>>> import numpy as np
>>> np.set_printoptions(suppress=True, linewidth=120)
>>> def tidy(a):
...     return np.round(a, 2) + 0
... 
>>> m1 = np.loadtxt("test17.csv", delimiter=",")
>>> m1
array([[-1., -1., -1., -1., -1., -1.],
       [ 0.,  1.,  0.,  1.,  0.,  1.],
       [-1., -1., -1., -1., -1., -1.],
       [-1., -1., -1., -1., -1., -1.],
       [ 0.,  1.,  0.,  1.,  0.,  1.],
       [-1., -1., -1., -1., -1., -1.]])
>>> # looks like rank 2
>>> rk = np.linalg.matrix_rank(m1)
>>> rk
np.int64(2)
>>> null = np.linalg.svd(m1)[2][rk:].T
>>> tidy(null @ null.T)
array([[ 0.67,  0.  , -0.33,  0.  , -0.33,  0.  ],
       [ 0.  ,  0.67,  0.  , -0.33,  0.  , -0.33],
       [-0.33,  0.  ,  0.67,  0.  , -0.33,  0.  ],
       [ 0.  , -0.33,  0.  ,  0.67,  0.  , -0.33],
       [-0.33,  0.  , -0.33,  0.  ,  0.67,  0.  ],
       [ 0.  , -0.33,  0.  , -0.33,  0.  ,  0.67]])
>>> [int(np.linalg.matrix_rank(m1[:i])) for i in range(1, len(m1) + 1)]
[1, 2, 2, 2, 2, 2]
>>> np.linalg.matrix_rank(m1.T @ m1), np.linalg.matrix_rank(m1 @ m1.T)
(np.int64(2), np.int64(2))
>>> X = np.array([[3.0, 1.0, 1.0, 1.0, 1.0, 1.0],
...     [1.0, 3.0, 1.0, 1.0, 1.0, 1.0],
...     [1.0, 1.0, 3.0, 1.0, 1.0, 1.0],
...     [1.0, 1.0, 1.0, 3.0, 1.0, 1.0],
...     [1.0, 1.0, 1.0, 1.0, 3.0, 1.0],
...     [1.0, 1.0, 1.0, 1.0, 1.0, 3.0]])
>>> # symmetric, so the eigenvalues are real
>>> np.trace(X)
np.float64(18.0)
>>> np.allclose(X @ X.T, X.T @ X)
True
>>> tidy(np.linalg.matrix_power(X, 3))
array([[92., 84., 84., 84., 84., 84.],
       [84., 92., 84., 84., 84., 84.],
       [84., 84., 92., 84., 84., 84.],
       [84., 84., 84., 92., 84., 84.],
       [84., 84., 84., 84., 92., 84.],
       [84., 84., 84., 84., 84., 92.]])
>>> tidy(np.linalg.det(X))
np.float64(256.0)
